>>> import numpy as np
>>> np.set_printoptions(suppress=True, linewidth=100)
>>> tidy = lambda a: np.round(a, 2) + 0
>>> W0 = np.load("run8.npy")
>>> print(W0)
[[-2.99 -2.03  0.99  2.07 -1.98  1.98]
 [-3.   -2.    0.99  2.01 -2.    2.02]
 [-3.   -1.99  1.02  2.   -2.    2.01]
 [-3.02 -1.99  1.    2.03 -2.01  2.  ]
 [-2.99 -1.99  0.99  1.98 -1.99  2.03]
 [-2.99 -1.96  1.03  2.   -2.03  2.  ]
 [-2.98 -1.97  1.01  2.02 -2.02  1.99]
 [-2.97 -1.99  0.99  2.   -2.02  2.01]
 [-3.02 -2.02  0.99  2.03 -2.03  2.04]
 [-3.04 -2.02  0.99  1.96 -2.01  2.02]
 [-3.01 -2.01  0.98  2.02 -1.96  1.99]
 [-0.02 -1.03 -2.   -2.96  1.98  1.97]
 [ 0.   -1.04 -2.01 -3.01  2.02  2.01]
 [ 0.   -0.98 -2.   -2.99  2.02  2.03]
 [ 0.01 -1.   -2.   -2.99  2.    2.  ]
 [-0.03 -1.   -2.02 -3.    2.02  1.98]
 [-0.03 -1.01 -2.01 -3.01  1.99  1.96]
 [-0.01 -0.96 -2.01 -3.03  2.    2.02]
 [ 0.   -0.99 -2.01 -2.99  2.05  2.04]
 [ 0.05 -0.97 -1.98 -3.02  2.04  2.01]
 [ 0.01 -1.04 -1.98 -2.96  2.02  1.96]
 [-0.03 -1.   -2.02 -3.    1.96  2.  ]
 [-2.01 -1.97  0.05 -3.02 -1.03  1.  ]
 [-2.02 -2.01  0.01 -3.01 -1.01  0.97]
 [-2.01 -1.97 -0.01 -3.   -1.01  1.03]
 [-2.01 -1.98  0.   -3.02 -0.97  1.04]
 [-1.99 -2.03 -0.05 -2.98 -0.97  0.98]
 [-2.02 -2.01 -0.02 -2.97 -1.01  0.99]
 [-2.01 -1.99  0.01 -3.01 -0.98  1.01]
 [-2.01 -1.99  0.01 -3.01 -0.98  1.04]
 [-2.01 -1.99  0.   -2.97 -1.01  1.01]
 [-1.97 -2.01  0.   -3.   -0.99  1.03]
 [-2.01 -2.01 -0.01 -3.   -0.96  1.  ]]
>>> gram = W0.T @ W0
>>> print(np.allclose(gram, gram.T))
True
>>> print(tidy(np.linalg.eigvalsh(gram)[::-1]))
[351.83 334.55  51.99   0.03   0.01   0.01]
>>> print((W0 @ W0.T).shape)
(33, 33)
>>> print(tidy(np.trace(gram)), tidy((W0 ** 2).sum()))
738.41 738.41
>>> f, v = W0[6], W0[11]
>>> print(tidy(f @ f))
25.9
>>> pr = (f @ v) / (f @ f) * f
>>> print(tidy(np.linalg.norm(f + v) ** 2 + np.linalg.norm(f - v) ** 2))
95.05
>>> print(tidy((v - pr) @ f))
0.0
>>> print(tidy(np.abs(np.linalg.svd(W0)[2][-1])))
[0.67 0.31 0.26 0.02 0.59 0.21]
>>> print(np.linalg.cond(W0) > 100)
True
>>> data = np.loadtxt("case16.csv", delimiter=",")
>>> print(data)
[[ 0.07  0.77 -0.65]
 [ 0.05  3.56 -3.61]
 [-0.12  1.33 -1.56]
 [-0.2  -2.83  2.87]
 [-0.01  0.69 -0.63]
 [-0.16  0.86 -0.93]
 [ 0.   -0.74  0.8 ]
 [-0.07 -2.51  2.76]
 [-0.07 -2.68  2.7 ]
 [ 0.   -5.94  5.95]
 [ 0.14  4.37 -4.21]
 [-0.02  7.3  -7.22]
 [-0.02 -0.32  0.22]
 [ 0.01 -1.35  1.47]
 [ 0.01  0.68 -0.87]
 [-0.05 -3.22  2.85]
 [-0.09  3.44 -3.36]
 [ 0.   -1.26  1.09]
 [-0.06 -1.28  1.41]
 [-0.03 -1.5   1.58]
 [-0.11 -3.4   3.2 ]
 [ 0.    4.22 -4.37]
 [-0.07 -0.57  0.56]
 [-0.01 -3.47  3.33]
 [ 0.04 -1.62  1.5 ]]
>>> q, evecs = np.linalg.qr(data[:, :1])[0], np.linalg.qr(data[:, 1:])[0]
>>> sv = np.linalg.svd(q.T @ evecs, compute_uv=False)
>>> print(tidy(sv))
[0.33]
>>> print((sv > 0.9).sum())
0
>>> U, sv, vt = np.linalg.svd(W0)
>>> print(tidy(sv))
[18.76 18.29  7.21  0.17  0.1   0.08]
>>> other = U[:, :3] @ np.diag(sv[:3]) @ vt[:3]
>>> print(tidy(np.linalg.norm(W0 - other, 2)), tidy(sv[3]))
0.17 0.17
>>> print(tidy(np.abs(W0 - other).max()))
0.05
>>> print(np.linalg.matrix_rank(W0, rtol=0.05))
3
>>> arr = np.loadtxt("x.csv", delimiter=",")
>>> print(arr)
[[ 52. -17.  19.   8.   2.   4.  -2. -18. -19.  22.  -6.]
 [-17.  24.   0.   0.  -7.   1.   6.  15.   3.   1.   6.]
 [ 19.   0.  20.  -5. -12.   3.  -1.  -1.  -8.   8.   9.]
 [  8.   0.  -5.  36.  12.   7.   3.   4. -17. -10. -10.]
 [  2.  -7. -12.  12.  37.  -8. -11. -17.  -2.  15.   9.]
 [  4.   1.   3.   7.  -8.  17.   6.   8. -11. -10.  -8.]
 [ -2.   6.  -1.   3. -11.   6.  31.  32.   8.  -6. -16.]
 [-18.  15.  -1.   4. -17.   8.  32.  47.   1. -18.  -9.]
 [-19.   3.  -8. -17.  -2. -11.   8.   1.  38.   3.  -5.]
 [ 22.   1.   8. -10.  15. -10.  -6. -18.   3.  37.  11.]
 [ -6.   6.   9. -10.   9.  -8. -16.  -9.  -5.  11.  36.]]
>>> # symmetric, so the eigenvalues are real
>>> rng = np.random.default_rng(64632)
>>> lab = rng.permutation(11)
>>> print(lab)
[ 0  2  6  8  3  4  7  9  1  5 10]
>>> other = arr[lab][:, lab]
>>> print(np.allclose(other, arr))
False
>>> other = np.c_[W0[:, :2] @ np.array([[0, -8], [0, 4]]), np.array([0, 1, 3, 3, 0, 2, 2, 3, 0, 3, 3, 1, 2, 3, 0, 2, 1, 3, 3, 0, 0, 2, 2, 0, 2, 0, 1, 3, 2, 3, 0, 3, 0])]
>>> print(tidy(other))
[[ 0.   15.8   0.  ]
 [ 0.   16.    1.  ]
 [ 0.   16.04  3.  ]
 [ 0.   16.2   3.  ]
 [ 0.   15.96  0.  ]
 [ 0.   16.08  2.  ]
 [ 0.   15.96  2.  ]
 [ 0.   15.8   3.  ]
 [ 0.   16.08  0.  ]
 [ 0.   16.24  3.  ]
 [ 0.   16.04  3.  ]
 [ 0.   -3.96  1.  ]
 [ 0.   -4.16  2.  ]
 [ 0.   -3.92  3.  ]
 [ 0.   -4.08  0.  ]
 [ 0.   -3.76  2.  ]
 [ 0.   -3.8   1.  ]
 [ 0.   -3.76  3.  ]
 [ 0.   -3.96  3.  ]
 [ 0.   -4.28  0.  ]
 [ 0.   -4.24  0.  ]
 [ 0.   -3.76  2.  ]
 [ 0.    8.2   2.  ]
 [ 0.    8.12  0.  ]
 [ 0.    8.2   2.  ]
 [ 0.    8.16  0.  ]
 [ 0.    7.8   1.  ]
 [ 0.    8.12  3.  ]
 [ 0.    8.12  2.  ]
 [ 0.    8.12  3.  ]
 [ 0.    8.12  0.  ]
 [ 0.    7.72  3.  ]
 [ 0.    8.04  0.  ]]
>>> print(np.linalg.matrix_rank(np.c_[W0, other]))
7
>>> print(tidy(np.linalg.norm(other - W0 @ np.linalg.lstsq(W0, other)[0], axis=0)))
[0.  0.  6.5]
>>> print(tidy(np.linalg.norm(np.linalg.qr(W0)[0].T @ other, axis=0) ** 2 / ((other ** 2).sum(axis=0) + 1e-12)))
[0.   1.   0.69]
>>> print(np.allclose(arr, arr.T))
True
>>> print(tidy(np.sort(np.abs(np.linalg.eigvals(arr)))))
[  0.     0.     1.6    8.14  11.66  16.7   38.58  46.67  57.79  78.96 114.89]
>>> X = np.array([[2, 3, 0, 0, 0, 0],
...     [8, 7, 0, 0, 0, 0],
...     [3, 8, 0, 0, 0, 0],
...     [0, 0, 2, 3, 0, 0],
...     [0, 0, 8, 7, 0, 0],
...     [0, 0, 3, 8, 0, 0],
...     [0, 0, 0, 0, 2, 3],
...     [0, 0, 0, 0, 8, 7],
...     [0, 0, 0, 0, 3, 8]])
>>> P = X @ np.linalg.solve(X.T @ X, X.T)
>>> print(tidy(P @ X[:, 0]))
[2. 8. 3. 0. 0. 0. 0. 0. 0.]
>>> print(tidy(P))
[[ 0.07  0.15  0.22  0.    0.    0.    0.    0.    0.  ]
 [ 0.15  0.98 -0.04  0.    0.    0.    0.    0.    0.  ]
 [ 0.22 -0.04  0.95  0.    0.    0.    0.    0.    0.  ]
 [ 0.    0.    0.    0.07  0.15  0.22  0.    0.    0.  ]
 [ 0.    0.    0.    0.15  0.98 -0.04  0.    0.    0.  ]
 [ 0.    0.    0.    0.22 -0.04  0.95  0.    0.    0.  ]
 [ 0.    0.    0.    0.    0.    0.    0.07  0.15  0.22]
 [ 0.    0.    0.    0.    0.    0.    0.15  0.98 -0.04]
 [ 0.    0.    0.    0.    0.    0.    0.22 -0.04  0.95]]
>>> ev, evecs = np.linalg.eigh(P)
>>> print(tidy(np.linalg.svd(P, compute_uv=False)))
[1. 1. 1. 1. 1. 1. 0. 0. 0.]
>>> print(tidy(np.linalg.eigvalsh(P @ P)))
[0. 0. 0. 1. 1. 1. 1. 1. 1.]
>>> print(tidy(ev.sum()), np.trace(P))
6.0 6.0
>>> print(tidy(np.linalg.eigvalsh(P + 4 * np.eye(9))))
[4. 4. 4. 5. 5. 5. 5. 5. 5.]
